$ python3 -q
>>> import numpy as np
>>> from numpy import linalg as LA
>>> np.set_printoptions(precision=2, suppress=True, linewidth=200, floatmode="fixed")
>>> tidy = lambda a: np.round(a, 2) + 0
>>> mat = np.load("test1.npy")
>>> mat
array([[ 0,  1, -2,  0],
       [ 0,  1, -2,  0],
       [ 0,  1, -2,  0]])
>>> rng = np.random.default_rng(155570)
>>> A2 = mat + rng.integers(-2, 3, (3, 1)) @ rng.integers(-2, 3, (1, 4))
>>> A2
array([[ 0,  5, -6, -2],
       [ 0,  3, -4, -1],
       [ 0,  3, -4, -1]])
>>> LA.matrix_rank(A2 - mat, tol=1e-8)
np.int64(1)
>>> rank = LA.matrix_rank(mat)
>>> rank
np.int64(1)
>>> N = LA.svd(mat)[2][rank:].T
>>> tidy(mat @ N)
array([[0.00, 0.00, 0.00],
       [0.00, 0.00, 0.00],
       [0.00, 0.00, 0.00]])
>>> LA.matrix_rank(mat.T @ mat), LA.matrix_rank(mat @ mat.T)
(np.int64(1), np.int64(1))
>>> np.allclose(mat @ N, 0)
True
>>> N.shape
(4, 3)
>>> U, sigma, Vt = LA.svd(mat)
>>> V = Vt[:(sigma > 1e-8).sum()]
>>> x = mat[1] + 3 * mat[0] + rng.integers(2) * np.eye(4)[2]
>>> x
array([ 0.00,  4.00, -8.00,  0.00])
>>> tidy(LA.norm(x - V.T @ V @ x))
np.float64(0.0)
>>> print(np.allclose(V.T @ V @ x, x))
True
>>> LA.matrix_rank(np.vstack([mat, x]))
np.int64(1)
>>> tidy(V.T @ V)
array([[ 0.00,  0.00,  0.00,  0.00],
       [ 0.00,  0.20, -0.40,  0.00],
       [ 0.00, -0.40,  0.80,  0.00],
       [ 0.00,  0.00,  0.00,  0.00]])
>>> tidy(np.diag(V.T @ V))
array([0.00, 0.20, 0.80, 0.00])
>>> print(tidy(np.trace(LA.pinv(mat) @ mat)))
1.0
>>> tidy(mat @ LA.pinv(mat) @ mat)
array([[ 0.00,  1.00, -2.00,  0.00],
       [ 0.00,  1.00, -2.00,  0.00],
       [ 0.00,  1.00, -2.00,  0.00]])
>>> LA.lstsq(mat[:-1].T, mat[-1])[2]
np.int32(1)
>>> np.allclose(mat[:-1].T @ LA.lstsq(mat[:-1].T, mat[-1])[0], mat[-1])
True
>>> np.unique(mat.round(6), axis=0).shape
(1, 4)
>>> LA.matrix_rank(mat, rtol=0.1)
np.int64(1)
>>> LA.cond(mat) > 100
np.True_
>>> [round(float(x), 2) for x in LA.svd(mat, compute_uv=False)[:3]]
[3.87, 0.0, 0.0]
>>> feats = np.load("arr.npy")
>>> print(feats)
[[ 1  0  0]
 [-6  1  0]
 [ 3  7  1]]
>>> evals, V = LA.eig(feats)
>>> evals
array([1.00, 1.00, 1.00])
>>> tidy(np.sort(LA.eigvals(feats @ feats)))
array([1.00, 1.00, 1.00])
>>> [int(LA.matrix_rank(LA.matrix_power(feats, p))) for p in range(1, 4)]
[3, 3, 3]
>>> tidy(np.sort(LA.eigvals(feats)))
array([1.00, 1.00, 1.00])
>>> print(feats @ feats)
[[  1   0   0]
 [-12   1   0]
 [-36  14   1]]
>>> print(np.prod(np.diag(feats)), tidy(LA.det(feats)))
1 1.0
>>> np.einsum("ij,ji->", feats, feats)
np.int64(3)
>>> tidy(LA.det(2 * feats)), tidy(LA.det(feats))
(np.float64(8.0), np.float64(1.0))
>>> np.einsum("ii->", feats)
np.int64(3)
>>> np.kron(np.eye(2, dtype=int), feats)
array([[ 1,  0,  0,  0,  0,  0],
       [-6,  1,  0,  0,  0,  0],
       [ 3,  7,  1,  0,  0,  0],
       [ 0,  0,  0,  1,  0,  0],
       [ 0,  0,  0, -6,  1,  0],
       [ 0,  0,  0,  3,  7,  1]])
>>> tidy(LA.det(feats[::-1]))
np.float64(-1.0)
>>> E = np.loadtxt("out4.csv", delimiter=",")
>>> E
array([[ 1.00, -2.00,  4.00, -8.00],
       [ 1.00, -1.00,  1.00, -1.00],
       [ 1.00,  0.00,  0.00,  0.00],
       [ 1.00,  1.00,  1.00,  1.00],
       [ 1.00,  2.00,  4.00,  8.00]])
>>> Q = E.astype(float).copy()
>>> for j in range(4):
...     Q[:, j] -= Q[:, :j] @ (Q[:, :j].T @ Q[:, j])
...     Q[:, j] /= LA.norm(Q[:, j])
... 
>>> print(tidy(Q))
[[ 0.45 -0.63  0.53 -0.32]
 [ 0.45 -0.32 -0.27  0.63]
 [ 0.45  0.00 -0.53  0.00]
 [ 0.45  0.32 -0.27 -0.63]
 [ 0.45  0.63  0.53  0.32]]
>>> x = np.array([4, 2, 5, 5])
>>> print(E @ np.ones(4))
[-5.00  0.00  1.00  4.00 15.00]
>>> E @ np.eye(4)[3]
array([-8.00, -1.00,  0.00,  1.00,  8.00])
>>> np.einsum("ij,j->i", E, x)
array([-20.00,   2.00,   4.00,  16.00,  68.00])
>>> (E * x).sum(axis=1)
array([-20.00,   2.00,   4.00,  16.00,  68.00])
>>> A2 = np.array([[-3, -2, 4], [-2, 3, 2], [7, 6, 2]])
>>> A = np.triu(A2)
>>> A
array([[-3, -2,  4],
       [ 0,  3,  2],
       [ 0,  0,  2]])
>>> print(tidy(LA.eigvals(A).sum().real))
2.0
>>> np.kron(np.eye(2, dtype=int), A)
array([[-3, -2,  4,  0,  0,  0],
       [ 0,  3,  2,  0,  0,  0],
       [ 0,  0,  2,  0,  0,  0],
       [ 0,  0,  0, -3, -2,  4],
       [ 0,  0,  0,  0,  3,  2],
       [ 0,  0,  0,  0,  0,  2]])
>>> np.poly(A)
array([ 1.00, -2.00, -9.00, 18.00])
>>> tidy(LA.det(A.T))
np.float64(-18.0)
>>> evals, V = LA.eig(A)
>>> tidy(np.sort(LA.eigvals(A @ A)))
array([4.00, 9.00, 9.00])
>>> th = np.radians(36)
>>> R = np.eye(3)
>>> R[1, 1] = R[0, 0] = np.cos(th)
>>> R[1, 0], R[0, 1] = -np.sin(th), np.sin(th)
>>> tidy(R)
array([[ 0.81,  0.59,  0.00],
       [-0.59,  0.81,  0.00],
       [ 0.00,  0.00,  1.00]])
>>> A2 = A @ R.T
>>> np.allclose(LA.norm(A, axis=1), LA.norm(A2, axis=1))
True
>>> tidy(np.abs(A2 - A).max(axis=0))
array([1.76, 2.15, 0.00])
>>> np.allclose(A @ A.T, A2 @ A2.T)
True
>>> idx = rng.permutation(3)
>>> idx
array([0, 2, 1])
>>> A2 = R[idx][:, idx]
>>> tidy(LA.det(A2)), tidy(LA.det(R[idx]))
(np.float64(1.0), np.float64(-1.0))
>>> tidy(np.diag(A2))
array([0.81, 1.00, 0.81])
>>> tidy(np.trace(A2))
np.float64(2.62)
>>> print(tidy(np.sort(np.abs(LA.eigvals(A2)))))
[1.00 1.00 1.00]
>>> idx = rng.permutation(3)
>>> A2 = A[:, idx] * rng.choice([-1, 1], 3)
>>> A2
array([[ 2, -4, -3],
       [-3, -2,  0],
       [ 0, -2,  0]])
>>> U, _, Vt = LA.svd(A.T @ A2)
>>> idx
array([1, 2, 0])
>>> tidy(U @ Vt)
array([[ 0.00,  0.00,  1.00],
       [-1.00,  0.00,  0.00],
       [ 0.00, -1.00,  0.00]])
>>> print(tidy(LA.lstsq(A, A2)[0]))
[[ 0.00  0.00  1.00]
 [-1.00  0.00  0.00]
 [ 0.00 -1.00  0.00]]
>>> data = (rng.random((5, 5)) < 0.3) + np.eye(5)
>>> data /= data.sum(axis=1, keepdims=True)
>>> tidy(data)
array([[0.25, 0.25, 0.00, 0.25, 0.25],
       [0.00, 0.25, 0.25, 0.25, 0.25],
       [0.50, 0.00, 0.50, 0.00, 0.00],
       [0.00, 0.33, 0.33, 0.33, 0.00],
       [0.33, 0.33, 0.00, 0.00, 0.33]])
>>> # row-stochastic, so 1 is an eigenvalue
>>> tidy(np.poly(data))
array([ 1.00, -1.67,  0.84, -0.17, -0.01,  0.01])
>>> print(tidy(np.einsum("ij,ji->", data, data)))
1.1
>>> tidy(LA.det(2 * data)), tidy(LA.det(data))
(np.float64(-0.22), np.float64(-0.01))
>>> r0 = np.array([3, 3, 3, -1, 0])
>>> A2 = data + np.outer(r0, np.eye(5)[3])
>>> tidy(LA.det(A2) / LA.det(data)), tidy(1 + LA.solve(data, r0)[3])
(np.float64(13.0), np.float64(13.0))
>>> print(tidy(A2))
[[ 0.25  0.25  0.00  3.25  0.25]
 [ 0.00  0.25  0.25  3.25  0.25]
 [ 0.50  0.00  0.50  3.00  0.00]
 [ 0.00  0.33  0.33 -0.67  0.00]
 [ 0.33  0.33  0.00  0.00  0.33]]
